% ipython --no-banner

In [1]: import numpy as np

In [2]: from numpy import linalg as LA

In [3]: np.set_printoptions(precision=2, suppress=True, linewidth=160)

In [4]: data = np.load("a.npy")

In [5]: data
Out[5]: 
array([[-2.,  1.,  0.,  0.,  0.,  0.,  0.,  0.,  0.,  0.,  0.,  0.],
       [ 0., -2.,  1.,  0.,  0.,  0.,  0.,  0.,  0.,  0.,  0.,  0.],
       [ 0.,  0., -2.,  1.,  0.,  0.,  0.,  0.,  0.,  0.,  0.,  0.],
       [ 0.,  0.,  0., -2.,  1.,  0.,  0.,  0.,  0.,  0.,  0.,  0.],
       [ 0.,  0.,  0.,  0., -2.,  1.,  0.,  0.,  0.,  0.,  0.,  0.],
       [ 0.,  0.,  0.,  0.,  0., -2.,  1.,  0.,  0.,  0.,  0.,  0.],
       [ 0.,  0.,  0.,  0.,  0.,  0., -2.,  1.,  0.,  0.,  0.,  0.],
       [ 0.,  0.,  0.,  0.,  0.,  0.,  0., -2.,  1.,  0.,  0.,  0.],
       [ 0.,  0.,  0.,  0.,  0.,  0.,  0.,  0., -2.,  1.,  0.,  0.],
       [ 0.,  0.,  0.,  0.,  0.,  0.,  0.,  0.,  0., -2.,  1.,  0.],
       [ 0.,  0.,  0.,  0.,  0.,  0.,  0.,  0.,  0.,  0., -2.,  1.],
       [ 0.,  0.,  0.,  0.,  0.,  0.,  0.,  0.,  0.,  0.,  0., -2.]])

In [6]: # triangular, det is the product of the diagonal

In [7]: np.sort(LA.eigvals(data))
Out[7]: array([-2., -2., -2., -2., -2., -2., -2., -2., -2., -2., -2., -2.])

In [8]: out = data / LA.norm(data, axis=1, keepdims=True)

In [9]: gram = out @ out.T

In [10]: gram
Out[10]: 
array([[ 1.  , -0.4 ,  0.  ,  0.  ,  0.  ,  0.  ,  0.  ,  0.  ,  0.  ,  0.  ,  0.  ,  0.  ],
       [-0.4 ,  1.  , -0.4 ,  0.  ,  0.  ,  0.  ,  0.  ,  0.  ,  0.  ,  0.  ,  0.  ,  0.  ],
       [ 0.  , -0.4 ,  1.  , -0.4 ,  0.  ,  0.  ,  0.  ,  0.  ,  0.  ,  0.  ,  0.  ,  0.  ],
       [ 0.  ,  0.  , -0.4 ,  1.  , -0.4 ,  0.  ,  0.  ,  0.  ,  0.  ,  0.  ,  0.  ,  0.  ],
       [ 0.  ,  0.  ,  0.  , -0.4 ,  1.  , -0.4 ,  0.  ,  0.  ,  0.  ,  0.  ,  0.  ,  0.  ],
       [ 0.  ,  0.  ,  0.  ,  0.  , -0.4 ,  1.  , -0.4 ,  0.  ,  0.  ,  0.  ,  0.  ,  0.  ],
       [ 0.  ,  0.  ,  0.  ,  0.  ,  0.  , -0.4 ,  1.  , -0.4 ,  0.  ,  0.  ,  0.  ,  0.  ],
       [ 0.  ,  0.  ,  0.  ,  0.  ,  0.  ,  0.  , -0.4 ,  1.  , -0.4 ,  0.  ,  0.  ,  0.  ],
       [ 0.  ,  0.  ,  0.  ,  0.  ,  0.  ,  0.  ,  0.  , -0.4 ,  1.  , -0.4 ,  0.  ,  0.  ],
       [ 0.  ,  0.  ,  0.  ,  0.  ,  0.  ,  0.  ,  0.  ,  0.  , -0.4 ,  1.  , -0.4 ,  0.  ],
       [ 0.  ,  0.  ,  0.  ,  0.  ,  0.  ,  0.  ,  0.  ,  0.  ,  0.  , -0.4 ,  1.  , -0.45],
       [ 0.  ,  0.  ,  0.  ,  0.  ,  0.  ,  0.  ,  0.  ,  0.  ,  0.  ,  0.  , -0.45,  1.  ]])

In [11]: (gram - 2 * np.eye(12)).round(6).argmax(axis=1)
Out[11]: array([2, 3, 0, 0, 0, 0, 0, 0, 0, 0, 0, 0])

In [12]: np.degrees(np.arccos(np.clip(gram[10, 6], -1, 1)))
Out[12]: np.float64(90.0)

In [13]: x0 = np.array([1, 2, 2, 0, 1, 0, 1, 1, 1, 2, 2, 1])

In [14]: y = gram @ x0

In [15]: y
Out[15]: array([ 0.2 ,  0.8 ,  1.2 , -1.2 ,  1.  , -0.8 ,  0.6 ,  0.2 , -0.2 ,  0.8 ,  0.75,  0.11])

In [16]: np.round(LA.solve(gram, -1 * y), 2) + 0
Out[16]: array([-1., -2., -2.,  0., -1.,  0., -1., -1., -1., -2., -2., -1.])

In [17]: np.round(LA.solve(gram, y), 2) + 0
Out[17]: array([1., 2., 2., 0., 1., 0., 1., 1., 1., 2., 2., 1.])

In [18]: u = np.array([4, 0, -1, -5])

In [19]: M = u[np.abs(np.subtract.outer(np.arange(4), np.arange(4)))]

In [20]: M
Out[20]: 
array([[ 4,  0, -1, -5],
       [ 0,  4,  0, -1],
       [-1,  0,  4,  0],
       [-5, -1,  0,  4]])

In [21]: # symmetric, so the eigenvalues are real

In [22]: x0 = np.array([4, 2, -4, 8])

In [23]: y = M @ x0

In [24]: coef, lr = np.zeros(4), 1 / LA.norm(M, 2) ** 2

In [25]: for i in range(6):
    ...:     coef -= lr * M.T @ (M @ coef - y)
    ...:     if i % 1 == 0: print(i, round(LA.norm(M @ coef - y), 2))
    ...: 
0 20.2
1 17.3
2 15.03
3 13.27
4 11.92
5 10.89

In [26]: coef
Out[26]: array([-0.95,  0.48, -3.41,  2.64])

In [27]: M.reshape(-1, 2)
Out[27]: 
array([[ 4,  0],
       [-1, -5],
       [ 0,  4],
       [ 0, -1],
       [-1,  0],
       [ 4,  0],
       [-5, -1],
       [ 0,  4]])

In [28]: M.reshape(2, -1)
Out[28]: 
array([[ 4,  0, -1, -5,  0,  4,  0, -1],
       [-1,  0,  4,  0, -5, -1,  0,  4]])

In [29]: T = M.reshape(4, 2, -1)

In [30]: np.swapaxes(T, 1, 2)[1]
Out[30]: 
array([[ 0,  0],
       [ 4, -1]])

In [31]: T.sum(axis=1)
Out[31]: 
array([[ 3, -5],
       [ 0,  3],
       [ 3,  0],
       [-5,  3]])

In [32]: gram = data.T @ data

In [33]: LA.svd(data, compute_uv=False) ** 2
Out[33]: array([8.88, 8.52, 7.94, 7.19, 6.31, 5.35, 4.37, 3.43, 2.6 , 1.91, 1.41, 1.1 ])

In [34]: gram
Out[34]: 
array([[ 4., -2.,  0.,  0.,  0.,  0.,  0.,  0.,  0.,  0.,  0.,  0.],
       [-2.,  5., -2.,  0.,  0.,  0.,  0.,  0.,  0.,  0.,  0.,  0.],
       [ 0., -2.,  5., -2.,  0.,  0.,  0.,  0.,  0.,  0.,  0.,  0.],
       [ 0.,  0., -2.,  5., -2.,  0.,  0.,  0.,  0.,  0.,  0.,  0.],
       [ 0.,  0.,  0., -2.,  5., -2.,  0.,  0.,  0.,  0.,  0.,  0.],
       [ 0.,  0.,  0.,  0., -2.,  5., -2.,  0.,  0.,  0.,  0.,  0.],
       [ 0.,  0.,  0.,  0.,  0., -2.,  5., -2.,  0.,  0.,  0.,  0.],
       [ 0.,  0.,  0.,  0.,  0.,  0., -2.,  5., -2.,  0.,  0.,  0.],
       [ 0.,  0.,  0.,  0.,  0.,  0.,  0., -2.,  5., -2.,  0.,  0.],
       [ 0.,  0.,  0.,  0.,  0.,  0.,  0.,  0., -2.,  5., -2.,  0.],
       [ 0.,  0.,  0.,  0.,  0.,  0.,  0.,  0.,  0., -2.,  5., -2.],
       [ 0.,  0.,  0.,  0.,  0.,  0.,  0.,  0.,  0.,  0., -2.,  5.]])

In [35]: np.allclose(gram, gram.T)
Out[35]: True
